% python3 -q
>>> import numpy as np
>>> import numpy.linalg as la
>>> np.set_printoptions(precision=3, suppress=True, linewidth=140)
>>> rd = lambda a: np.round(a, 3) + 0
>>> m1 = np.load("run6.npy")
>>> m1
array([[ -7,   4,  -7,  -1,  -6,   8],
       [  9,   3,   0,  -2,   8,  -2],
       [  5,   4,  -2,   1,   7,   5],
       [  4,  -1,   2,   5,   4,   6],
       [  9,  -6,  -2,  -7,   7,   6],
       [ -9,   4,  -4,  -6,   6,  -3],
       [  2,  -8,  -8,  -1,   5,  -8],
       [-16,   1,  -7,   1, -14,  10]])
>>> Y = np.array([[-5, 7, -4],
...     [-4, 2, -3],
...     [3, 5, 9],
...     [7, 9, -4],
...     [2, 2, 3],
...     [-7, 8, 8]])
>>> np.einsum("ij->j", m1)
array([ -3,   1, -28, -10,  17,  22])
>>> print(la.matrix_rank(np.vstack([m1, Y.T])))
6
>>> np.einsum("ik,kj->ji", m1, Y)
array([[ -77,  -41,  -61,   -9, -104,    8,   57,  -36],
       [ -33,   51,   96,  137,   40, -141, -105,  -84],
       [   3,  -29,    7,   45,   61,    6, -101,   32]])
>>> print(np.vstack([m1, Y.T]).shape)
(11, 6)
>>> Y.T @ m1.T
array([[ -77,  -41,  -61,   -9, -104,    8,   57,  -36],
       [ -33,   51,   96,  137,   40, -141, -105,  -84],
       [   3,  -29,    7,   45,   61,    6, -101,   32]])
>>> Y @ m1
Traceback (most recent call last):
  File "<python-input-12>", line 1, in <module>
    Y @ m1
    ~~^~~~
ValueError: matmul: Input operand 1 has a mismatch in its core dimension 0, with gufunc signature (n?,k),(k,m?)->(n?,m?) (size 8 is different from 3)
>>> W0 = np.load("out11.npy")
>>> rd(W0)
array([[ 0.794,  2.105, -1.517, -0.149,  0.086, -1.263,  0.116],
       [-1.298, -1.755,  1.189, -0.309, -0.451,  1.582,  0.14 ],
       [ 1.179,  1.867, -1.289,  0.191,  0.359, -1.515, -0.074],
       [ 0.397, -2.102,  1.654,  0.958,  0.623,  0.273, -0.557],
       [-1.234,  1.475, -1.273, -1.322, -1.006,  0.602,  0.746],
       [-1.631, -1.272,  0.78 , -0.694, -0.738,  1.72 ,  0.358],
       [-1.782, -0.848,  0.439, -0.935, -0.905,  1.724,  0.496],
       [-1.304,  1.387, -1.214, -1.341, -1.032,  0.685,  0.754],
       [-0.428,  2.089, -1.648, -0.975, -0.639, -0.244,  0.566],
       [ 1.182, -1.536,  1.313,  1.307,  0.986, -0.542, -0.738],
       [-0.658, -2.155,  1.571,  0.258,  0.004,  1.165, -0.176],
       [ 1.17 ,  1.874, -1.295,  0.183,  0.352, -1.51 , -0.069],
       [ 1.672, -0.717,  0.745,  1.372,  1.128, -1.184, -0.761],
       [-1.518, -1.475,  0.95 , -0.55 , -0.633,  1.685,  0.276],
       [-1.806, -0.739,  0.352, -0.987, -0.94 ,  1.713,  0.527],
       [ 1.045, -1.678,  1.406,  1.26 ,  0.931, -0.388, -0.715],
       [-1.212,  1.502, -1.291, -1.316, -0.998,  0.576,  0.743],
       [-0.984, -2.007,  1.419, -0.013, -0.217,  1.393, -0.026],
       [ 1.387,  1.656, -1.103,  0.402,  0.522, -1.627, -0.193],
       [-0.57 , -2.18 ,  1.6  ,  0.326,  0.061,  1.099, -0.213],
       [ 1.067,  1.953, -1.368,  0.087,  0.277, -1.447, -0.016],
       [ 1.823,  0.641, -0.275,  1.03 ,  0.968, -1.699, -0.552],
       [-1.422, -1.612,  1.066, -0.439, -0.55 ,  1.644,  0.214],
       [ 0.842,  2.084, -1.494, -0.109,  0.118, -1.297,  0.094],
       [-1.204, -1.845,  1.27 , -0.215, -0.378,  1.529,  0.087],
       [-1.851, -0.326,  0.031, -1.153, -1.043,  1.631,  0.624],
       [ 1.015, -1.706,  1.424,  1.249,  0.918, -0.355, -0.709],
       [ 1.82 , -0.159,  0.336,  1.29 ,  1.113, -1.466, -0.707],
       [ 1.775,  0.878, -0.463,  0.92 ,  0.896, -1.726, -0.488],
       [ 0.182,  2.223, -1.678, -0.604, -0.3  , -0.788,  0.366],
       [-1.611,  0.865, -0.851, -1.379, -1.119,  1.091,  0.767],
       [ 1.85 ,  0.355, -0.054,  1.142,  1.037, -1.639, -0.618],
       [-1.104, -1.926,  1.343, -0.121, -0.303,  1.47 ,  0.035],
       [-0.846, -2.082,  1.492,  0.106, -0.121,  1.3  , -0.091]])
>>> # rank 2
>>> U, sv, VT = la.svd(W0)
>>> print(rd(sv))
[13.692 10.888  0.     0.     0.     0.     0.   ]
>>> print(np.argmax(sv[:-1] / (sv[1:] + 1e-6)) + 1)
2
>>> Y = U[:, :2] @ np.diag(sv[:2]) @ VT[:2]
>>> print(la.matrix_rank(W0, rtol=0.05))
2
>>> rd(la.norm(W0 - Y) / la.norm(W0))
np.float64(0.0)
>>> la.matrix_rank(Y)
np.int64(2)
>>> ang = np.radians(180)
>>> R = np.eye(6)
>>> R[4, 4] = R[5, 5] = np.cos(ang)
>>> R[4, 5], R[5, 4] = -np.sin(ang), np.sin(ang)
>>> rd(R)
array([[ 1.,  0.,  0.,  0.,  0.,  0.],
       [ 0.,  1.,  0.,  0.,  0.,  0.],
       [ 0.,  0.,  1.,  0.,  0.,  0.],
       [ 0.,  0.,  0.,  1.,  0.,  0.],
       [ 0.,  0.,  0.,  0., -1.,  0.],
       [ 0.,  0.,  0.,  0.,  0., -1.]])
>>> Y = m1 @ R.T
>>> np.allclose(m1 @ m1.T, Y @ Y.T)
True
>>> rd(la.det(R)), np.trace(R)
(np.float64(1.0), np.float64(2.0))
>>> rd(la.svd(m1, compute_uv=False)), rd(la.svd(Y, compute_uv=False))
(array([32.506, 17.288, 15.85 , 12.916,  7.856,  5.809]), array([32.506, 17.288, 15.85 , 12.916,  7.856,  5.809]))
>>> X = np.load("test1.npy")
>>> X
array([[3, 0, 2],
       [0, 4, 3],
       [0, 0, 2]])
>>> rd(la.det(2 * X)), rd(la.det(X))
(np.float64(192.0), np.float64(24.0))
>>> vals, evecs = la.eig(X)
>>> print(rd(np.sort(la.eigvals(X @ X))))
[ 4.  9. 16.]
>>> vals
array([3., 4., 2.])
>>> rd(np.sort(la.eigvals(la.inv(X))))
array([0.25 , 0.333, 0.5  ])
>>> rd(np.sort(la.eigvals(X.T)))
array([2., 3., 4.])
>>> U, sv, VT = la.svd(W0, full_matrices=False)
>>> rd(sv)
array([13.692, 10.888,  0.   ,  0.   ,  0.   ,  0.   ,  0.   ])
>>> rd(np.abs(VT[0]))
array([0.431, 0.587, 0.398, 0.101, 0.149, 0.526, 0.046])
>>> rd(U.T @ W0 @ VT.T)
array([[13.692,  0.   ,  0.   ,  0.   ,  0.   ,  0.   ,  0.   ],
       [ 0.   , 10.888,  0.   ,  0.   ,  0.   ,  0.   ,  0.   ],
       [ 0.   ,  0.   ,  0.   ,  0.   ,  0.   ,  0.   ,  0.   ],
       [ 0.   ,  0.   ,  0.   ,  0.   ,  0.   ,  0.   ,  0.   ],
       [ 0.   ,  0.   ,  0.   ,  0.   ,  0.   ,  0.   ,  0.   ],
       [ 0.   ,  0.   ,  0.   ,  0.   ,  0.   ,  0.   ,  0.   ],
       [ 0.   ,  0.   ,  0.   ,  0.   ,  0.   ,  0.   ,  0.   ]])
>>> np.abs(U[:, 0]).round(6).argmax()
np.int64(1)
>>> M = np.array([[5, -2, -1, 0, -5, 1, 0, -2],
...     [-2, 1, 0, -1, 2, 0, 0, 0],
...     [-1, 0, 1, 2, 1, -1, 0, 2],
...     [0, -1, 2, 5, 0, -2, 0, 4],
...     [-5, 2, 1, 0, 5, -1, 0, 2],
...     [1, 0, -1, -2, -1, 1, 0, -2],
...     [0, 0, 0, 0, 0, 0, 0, 0],
...     [-2, 0, 2, 4, 2, -2, 0, 4]])
>>> # 2 blocks once reordered
>>> rk = la.matrix_rank(M)
>>> rk
np.int64(2)
>>> ns = la.svd(M)[2][rk:].T
>>> [int(la.matrix_rank(M[:i])) for i in range(1, len(M) + 1)]
[1, 2, 2, 2, 2, 2, 2, 2]
>>> ns.shape
(8, 6)
>>> [int(la.matrix_rank(M[:, :j + 1])) for j in range(8)]
[1, 2, 2, 2, 2, 2, 2, 2]
>>> np.allclose(M @ ns, 0)
True
>>> [int(la.matrix_rank(np.delete(M, i, axis=0))) for i in range(8)]
[2, 2, 2, 2, 2, 2, 2, 2]
>>> rd(np.abs(la.eigvals(X)).max())
np.float64(4.0)
>>> np.allclose(X @ X.T, X.T @ X)
False
>>> np.trace(X)
np.int64(9)
>>> rd(np.sort(np.abs(la.eigvals(X))))
array([2., 3., 4.])
>>> print(la.matrix_power(X, 4))
[[ 81   0 130]
 [  0 256 360]
 [  0   0  16]]
>>> np.allclose(X, X.T)
False
>>> X @ X
array([[ 9,  0, 10],
       [ 0, 16, 18],
       [ 0,  0,  4]])
>>> (X - X.T) / 2
array([[ 0. ,  0. ,  1. ],
       [ 0. ,  0. ,  1.5],
       [-1. , -1.5,  0. ]])
>>> la.lstsq(M[:-1].T, M[-1])[2]
np.int32(2)
>>> try:
...     la.inv(M)
... except la.LinAlgError as e:
...     print(repr(e))
... 
LinAlgError('Singular matrix')
>>> print(np.abs(np.diag(la.qr(M)[1])) > 1e-9)
[ True  True False False False False False False]
>>> data = np.load("w.npy")
>>> rd(data)
array([[-0.107, -0.501,  0.093,  0.582, -0.595, -0.189],
       [ 0.072,  0.018, -0.876, -0.075, -0.092, -0.462],
       [-0.43 , -0.2  , -0.383, -0.194, -0.236,  0.731],
       [ 0.215, -0.007,  0.221, -0.696, -0.631, -0.149],
       [ 0.537,  0.549, -0.136,  0.356, -0.352,  0.376],
       [ 0.681, -0.638, -0.097, -0.084,  0.243,  0.231]])
>>> # orthonormal columns
>>> w1 = np.array([[0, 2, 2, 0],
...     [2, 2, 2, 3],
...     [3, 2, 3, 2],
...     [3, 1, 2, 1],
...     [3, 0, 1, 1],
...     [1, 3, 3, 3]])
>>> b = np.array([1, 0, 3, 3])
>>> H = np.maximum(data @ w1 + b, 0)
>>> print(rd((H > 0).mean(axis=0)))
[0.5   0.333 0.833 0.833]
>>> basis = np.array([[-1, 2], [2, 2], [-3, 0], [-2, -3]])
>>> rd(H @ basis)
array([[ -8.438,  -3.21 ],
       [  0.   ,   0.   ],
       [-13.261, -10.184],
       [ -8.13 ,  -4.947],
       [-25.07 ,  -5.595],
       [-13.304,  -3.95 ]])
>>> print(w1 @ basis)
[[ -2   4]
 [-10  -1]
 [-12   4]
 [ -9   5]
 [ -8   3]
 [-10  -1]]
